>>> import numpy as np
>>> np.set_printoptions(precision=1, suppress=True, linewidth=140, floatmode="fixed")
>>> def rd(a):
...     return np.round(a, 1) + 0
... 
>>> other = np.array([[9, 0, 4, 2, -2],
...     [0, 1, 4, 9, 5],
...     [0, 2, -6, -2, 9],
...     [5, -4, -9, -5, -5],
...     [-2, -5, -7, -2, 7]])
>>> arr = other - other.T
>>> arr
array([[  0,   0,   4,  -3,   0],
       [  0,   0,   2,  13,  10],
       [ -4,  -2,   0,   7,  16],
       [  3, -13,  -7,   0,  -3],
       [  0, -10, -16,   3,   0]])
>>> # skew, so no eigenvalue has a real part
>>> np.abs(np.diag(np.linalg.qr(arr)[1])) > 1e-9
array([ True,  True,  True,  True, False])
>>> J = np.array([[-0.5, -0.7, -0.5, 0.5, -2.6, 0.3, -0.3, -0.4, -0.4, -0.4],
...     [-0.6, 0.8, 1.2, -0.2, 0.6, 0.7, -1.2, 1.5, 0.7, -0.1],
...     [-2.3, 0.1, 0.1, 1.5, 1.6, 1.7, -0.3, -0.2, 0.8, -0.3],
...     [-0.3, -1.5, 0.3, 0.1, -0.5, -1.6, 1.5, 1.4, -0.8, 1.2]])
>>> J[:, 8] *= 3
>>> rd(J)
array([[-0.5, -0.7, -0.5,  0.5, -2.6,  0.3, -0.3, -0.4, -1.2, -0.4],
       [-0.6,  0.8,  1.2, -0.2,  0.6,  0.7, -1.2,  1.5,  2.1, -0.1],
       [-2.3,  0.1,  0.1,  1.5,  1.6,  1.7, -0.3, -0.2,  2.4, -0.3],
       [-0.3, -1.5,  0.3,  0.1, -0.5, -1.6,  1.5,  1.4, -2.4,  1.2]])
>>> W1 = np.array([[1, 0],
...     [1, 1],
...     [2, 1],
...     [-2, 0],
...     [1, 1],
...     [0, -2],
...     [-2, 0],
...     [1, 2],
...     [-1, -1],
...     [-2, -2]])
>>> coef = np.array([2, 5])
>>> act = np.maximum(J @ W1 + coef, 0)
>>> rd((act > 0).mean(axis=0))
array([0.2, 1.0])
>>> (act > 0).astype(int)
array([[0, 1],
       [1, 1],
       [0, 1],
       [0, 1]])
>>> cent = np.array([[0, -1, 2], [-2, 0, 1]])
>>> W1 @ cent
array([[ 0, -1,  2],
       [-2, -1,  3],
       [-2, -2,  5],
       [ 0,  2, -4],
       [-2, -1,  3],
       [ 4,  0, -2],
       [ 0,  2, -4],
       [-4, -1,  4],
       [ 2,  1, -3],
       [ 4,  2, -6]])
>>> t3 = np.stack([J, -3 * J, J[::-1]])
>>> (t3 @ J.T).shape
(3, 4, 4)
>>> np.linalg.matrix_rank(t3.reshape(3, -1))
np.int64(2)
>>> rd(np.einsum("bij,cij->bc", t3, t3))
array([[  57.0, -171.1,   23.7],
       [-171.1,  513.3,  -71.2],
       [  23.7,  -71.2,   57.0]])
>>> x0 = np.array([-1, 6, 1, -8, -6, -6, 5, 4, -9, -3])
>>> a = np.maximum(J @ x0, 0)
>>> rd(J.T @ a)
array([ -17.6,  -61.9,    3.1,   10.7,  -55.0,  -50.8,   47.4,   42.5, -100.2,   35.6])
>>> rd(a)
array([14.5,  0.0,  0.0, 34.5])
>>> rd(np.maximum(J @ (3 * x0), 0))
array([ 43.5,   0.0,   0.0, 103.5])
>>> rng = np.random.default_rng(55501)
>>> other = J + rng.integers(-2, 3, (4, 1)) @ rng.integers(-2, 3, (1, 10))
>>> rd(other)
array([[-0.5, -2.7,  3.5,  0.5, -0.6, -1.7, -0.3,  3.6, -1.2,  3.6],
       [-0.6,  1.8, -0.8, -0.2, -0.4,  1.7, -1.2, -0.5,  2.1, -2.1],
       [-2.3, -0.9,  2.1,  1.5,  2.6,  0.7, -0.3,  1.8,  2.4,  1.7],
       [-0.3,  0.5, -3.7,  0.1, -2.5,  0.4,  1.5, -2.6, -2.4, -2.8]])
>>> np.linalg.matrix_rank(other - J, tol=1e-8)
np.int64(1)
>>> m1 = np.load("test11.npy")
>>> m1
array([[ -2,  -2,  -3,  -1,   1],
       [  0,  -5,  -1,  -1,  -2],
       [ -3,  -2,  -1,   1,  -3],
       [ -2,  -1,   2,   4,  -2],
       [ -2,  -4,   0,   1,  -2],
       [ -5,  -1,   1,   0,   0],
       [ -2,   0,   0,   2,  -2],
       [  1,   2,  -3,   2,  -4],
       [ -1,   0,  -6,   3,  -2],
       [ -4,  -2,  -7,   0,  -3],
       [ -2,  -1,  -7,  -2,  -2],
       [ -4,   2,  -5,  -4,  -1],
       [ -1,  -1,  -7,  -5,  -1],
       [ -3,   0,  -9,  -6,   2],
       [ -3,   0, -10,  -8,   1],
       [ -6,   1,  -9, -11,   2],
       [ -5,   3,  -8, -12,   2],
       [ -2,   0,  -6, -11,   1],
       [  1,   1,  -7,  -8,   0],
       [ -1,   4,  -6, -11,  -3],
       [  0,   1,  -8, -10,  -5],
       [ -2,   4,  -5, -10,  -7],
       [ -1,   2,  -5, -11,  -4],
       [  1,   1,  -3, -12,  -4],
       [  4,   4,  -1, -13,  -5],
       [  3,   2,  -2, -11,  -7],
       [  0,   0,  -3, -11,  -7],
       [ -1,   1,  -4, -14,  -7],
       [ -1,   0,  -6, -17,  -7],
       [ -4,  -3,  -4, -17,  -7],
       [ -2,  -4,  -1, -14,  -4],
       [ -4,  -6,  -4, -14,  -1],
       [ -6,  -9,  -1, -12,  -4],
       [ -3, -10,   1, -13,  -4],
       [ -2, -11,   4, -12,  -7],
       [ -5, -12,   6, -10, -10]])
>>> x0 = np.array([0, 2, 3, 4, 5])
>>> y = m1 @ x0
>>> rd(np.linalg.lstsq(m1, y)[0])
array([0.0, 2.0, 3.0, 4.0, 5.0])
>>> rd(np.linalg.solve(m1.T @ m1, m1.T @ y))
array([0.0, 2.0, 3.0, 4.0, 5.0])
>>> y = y + 0.1 * rng.normal(size=36)
>>> rd(y)
array([ -11.8,  -26.9,  -18.1,   10.1,  -14.1,    0.9,   -2.0,  -17.0,  -16.1,  -40.0,  -41.1,  -31.9,  -48.2,  -40.9,  -57.0,  -58.8,
        -56.0,  -57.0,  -51.0,  -69.0,  -87.1,  -81.9,  -74.9,  -75.0,  -72.0,  -81.1,  -87.9, -100.9, -121.1, -120.8,  -87.1,  -84.9,
        -88.9,  -89.0,  -92.8,  -96.0])
>>> coef, *_ = np.linalg.lstsq(m1, y)
>>> rd(m1.T @ (y - m1 @ coef))
array([0.0, 0.0, 0.0, 0.0, 0.0])
>>> rd(np.linalg.norm(y - m1 @ coef))
np.float64(0.6)
>>> [round(float(np.linalg.norm(np.linalg.solve(m1.T @ m1 + lam * np.eye(5), m1.T @ y))), 2) for lam in (0, 1, 10, 100)]
[7.35, 7.34, 7.23, 6.6]
>>> coef.round()
array([-0.0,  2.0,  3.0,  4.0,  5.0])
